$ python3 -q
>>> import numpy as np
>>> np.set_printoptions(precision=2, suppress=True, linewidth=140, sign=" ")
>>> def rd(a):
...     return np.round(a, 2) + 0
... 
>>> feats = np.array([[1, 8, 6, 2, 2, 9, 5, 2],
...     [2, 4, 6, 7, 9, 8, 0, 3],
...     [0, 2, 6, 5, 2, 8, 0, 2],
...     [7, 1, 5, 9, 0, 7, 2, 6],
...     [8, 2, 1, 4, 4, 0, 9, 6],
...     [2, 5, 8, 4, 0, 5, 6, 2],
...     [9, 7, 5, 6, 8, 4, 1, 5],
...     [4, 9, 2, 2, 2, 1, 8, 6]])
>>> feats
array([[ 1,  8,  6,  2,  2,  9,  5,  2],
       [ 2,  4,  6,  7,  9,  8,  0,  3],
       [ 0,  2,  6,  5,  2,  8,  0,  2],
       [ 7,  1,  5,  9,  0,  7,  2,  6],
       [ 8,  2,  1,  4,  4,  0,  9,  6],
       [ 2,  5,  8,  4,  0,  5,  6,  2],
       [ 9,  7,  5,  6,  8,  4,  1,  5],
       [ 4,  9,  2,  2,  2,  1,  8,  6]])
>>> A2 = np.array([[0, -3, 2],
...     [2, -3, -2],
...     [0, 3, -3],
...     [3, -3, 2],
...     [3, 3, 1],
...     [-3, 1, 2],
...     [0, -3, -1],
...     [1, 1, 1]])
>>> np.einsum("ik,kj->ji", feats, A2)
array([[  3,  35,   3,  14,  34,   9,  49,  33],
       [-13,  17,  13, -29, -48, -20, -21, -50],
       [-11,  20,   8,  33,  18, -16,  21, -10]])
>>> np.linalg.matrix_rank(np.vstack([feats, A2.T]))
np.int64(8)
>>> np.einsum("ij->j", feats)
array([ 33,  38,  39,  39,  27,  42,  31,  32])
>>> rng = np.random.default_rng(311307)
>>> idx = rng.permutation(8)
>>> idx
array([ 3,  6,  2,  1,  7,  0,  4,  5])
>>> A2 = feats[idx][:, idx]
>>> A2
array([[ 9,  2,  5,  1,  6,  7,  0,  7],
       [ 6,  1,  5,  7,  5,  9,  8,  4],
       [ 5,  0,  6,  2,  2,  0,  2,  8],
       [ 7,  0,  6,  4,  3,  2,  9,  8],
       [ 2,  8,  2,  9,  6,  4,  2,  1],
       [ 2,  5,  6,  8,  2,  1,  2,  9],
       [ 4,  9,  1,  2,  6,  8,  4,  0],
       [ 4,  6,  8,  5,  2,  2,  0,  5]])
>>> np.trace(A2)
np.int64(36)
>>> rd(np.sort(np.abs(np.linalg.eigvals(A2))))
array([  0.88,   2.67,   5.66,   5.66,   6.99,   6.99,   9.75,  34.67])
>>> np.allclose(A2, feats)
False
